% python3 -q
>>> import numpy as np
>>> from numpy import linalg as LA
>>> np.set_printoptions(precision=2, suppress=True, linewidth=120)
>>> A = np.loadtxt("run15.csv", delimiter=",")
>>> A
array([[-0.58, -0.44,  0.68],
       [ 0.8 , -0.46,  0.38],
       [ 0.15,  0.77,  0.62]])
>>> # orthonormal columns
>>> f = np.array([-3, 2, 2])
>>> B = A + np.outer(f, np.eye(3)[1])
>>> LA.matrix_rank(LA.inv(B) - LA.inv(A), tol=1e-8)
np.int64(1)
>>> B
array([[-0.58, -3.44,  0.68],
       [ 0.8 ,  1.54,  0.38],
       [ 0.15,  2.77,  0.62]])
>>> LA.matrix_rank(B - A)
np.int64(1)
>>> round(LA.det(B) / LA.det(A), 2), round(float(1 + LA.solve(A, f)[1]), 2)
(np.float64(2.94), 2.94)
>>> w1 = np.array([[-4, 5], [1, 3], [-4, 1]])
>>> beta = np.array([2, 2])
>>> H = np.maximum(B @ w1 + beta, 0)
>>> (H > 0).mean(axis=0)
array([0.33, 0.67])
>>> print((H > 0).astype(int))
[[0 0]
 [0 1]
 [1 1]]
>>> Z = np.array([[0, 3, 2], [0, 0, 1]])
>>> (H @ Z).round(6).argmax(axis=1)
array([0, 2, 2])
>>> print(H @ Z)
[[ 0.    0.    0.  ]
 [ 0.    0.   11.  ]
 [ 0.    5.1  15.06]]
>>> x0 = np.array([-1, 1, 0])
>>> h1 = np.maximum(A @ x0, 0)
>>> A.T @ h1
array([0.01, 0.42, 0.48])
>>> np.flatnonzero(h1 > 1e-9)
array([0, 2])
>>> np.maximum(A @ x0, 0) - np.maximum(-A @ x0, 0)
array([ 0.14, -1.26,  0.62])
>>> A * (h1 > 1e-9)[:, None]
array([[-0.58, -0.44,  0.68],
       [ 0.  , -0.  ,  0.  ],
       [ 0.15,  0.77,  0.62]])
>>> B = A / LA.norm(A, axis=1, keepdims=True)
>>> C2 = B @ B.T
>>> C2[2].round(2) + 0
array([0., 0., 1.])
>>> np.degrees(np.arccos(np.clip(C2[2, 0], -1, 1)))
np.float64(90.0)
>>> data = np.loadtxt("m.csv", delimiter=",")
>>> data
array([[-2., -2., -2., -2.],
       [-2., -4., -4., -4.],
       [-2., -4., -6., -6.],
       [-2., -4., -6., -8.]])
>>> # equal to its transpose
>>> x0 = np.array([-3, 8, -9, -3])
>>> target = data @ x0
>>> beta, lr = np.zeros(4), 1 / LA.norm(data, 2) ** 2
>>> for i in range(250):
...     beta -= lr * data.T @ (data @ beta - target)
...     if i % 50 == 0: print(i, round(LA.norm(data @ beta - target), 2))
... 
0 11.04
50 7.34
100 5.95
150 5.34
200 4.97
>>> beta
array([ 0.43,  2.53, -4.2 , -4.84])
>>> np.round(LA.cond(data), 2)
np.float64(29.28)
>>> np.all(LA.eigvalsh(data) > 0)
np.False_
>>> round(LA.norm(data, 1), 2), np.round(LA.norm(data, np.inf), 2)
(np.float64(20.0), np.float64(20.0))
>>> round(LA.norm(data, "nuc"), 2)
np.float64(20.0)
>>> LA.norm(data, axis=1).argmax()
np.int64(3)
>>> print(LA.norm(data, axis=0))
[ 4.    7.21  9.59 10.95]
>>> LA.norm(data, axis=1)
array([ 4.  ,  7.21,  9.59, 10.95])
>>> W0 = np.load("x.npy")
>>> W0
array([[7, 0, 0],
       [7, 4, 0],
       [8, 2, 0]])
>>> # triangular
>>> vals, evecs = LA.eig(data)
>>> print(np.sort(LA.eigvals(data.T)))
[-16.58  -2.    -0.85  -0.57]
>>> np.round(data @ evecs[:, 0] - vals[0] * evecs[:, 0], 2) + 0
array([0., 0., 0., 0.])
>>> np.sort(LA.eigvals(LA.inv(data)))
array([-1.77, -1.17, -0.5 , -0.06])
>>> rng = np.random.default_rng(0)
>>> lab = rng.permutation(3)
>>> lab
array([2, 0, 1])
>>> B = W0[lab][:, lab]
>>> np.trace(B)
np.int64(11)
>>> np.diag(B)
array([0, 7, 4])
>>> round(LA.det(B), 2), round(float(LA.det(W0[lab])), 2)
(np.float64(0.0), 0.0)
>>> np.allclose(B, W0)
False
>>> np.sort(np.abs(LA.eigvals(B)))
array([0., 4., 7.])
>>> left, s, Vh = LA.svd(W0)
>>> evecs = Vh[:(s > 1e-8).sum()]
>>> x0 = W0[2] + -3 * W0[0] + rng.integers(2) * np.eye(3)[0]
>>> print(x0)
[-13.   2.   0.]
>>> round(float(LA.norm(x0 - evecs.T @ evecs @ x0)), 2)
0.0
>>> Z = np.array([[1, -2, 3], [2, 0, -1], [2, -2, -1]])
>>> m1 = (rng.random((16, 3)) < 0.25) @ Z
>>> m1
array([[ 1, -2,  3],
       [ 0,  0,  0],
       [ 2, -2, -1],
       [ 2,  0, -1],
       [ 1, -2,  3],
       [ 2, -2, -1],
       [ 1, -2,  3],
       [ 0,  0,  0],
       [ 0,  0,  0],
       [ 2, -2, -1],
       [ 0,  0,  0],
       [ 0,  0,  0],
       [ 0,  0,  0],
       [ 0,  0,  0],
       [ 2,  0, -1],
       [ 1, -2,  3]])
>>> # row 4 repeats row 0
>>> LA.lstsq(W0[:-1].T, W0[-1])[2]
np.int32(2)
>>> np.abs(np.diag(LA.qr(W0)[1])) > 1e-9
array([ True,  True, False])
>>> Xs = m1 - m1.mean(axis=0)
>>> evecs = LA.svd(Xs)[2][:2]
>>> B = Xs - Xs @ evecs.T @ evecs
>>> print(LA.norm(B, axis=1).round(6).argmax())
3
>>> O, R = LA.qr(m1)
>>> print(O.shape, R.shape)
(16, 3) (3, 3)
>>> R
array([[-4.9 ,  4.08, -0.41],
       [ 0.  , -3.37,  4.85],
       [ 0.  ,  0.  ,  4.16]])
>>> blk = np.stack([R, 5 * R, R[::-1]])
>>> LA.matrix_rank(blk.reshape(3, -1))
np.int64(2)
>>> LA.matrix_rank(blk)
array([3, 3, 3])
>>> print(LA.norm(blk, axis=(1, 2)))
[ 9.64 48.22  9.64]
>>> print(blk.sum(axis=0))
[[-29.39  24.49   1.71]
 [  0.   -23.57  33.96]
 [ -4.9    4.08  24.54]]
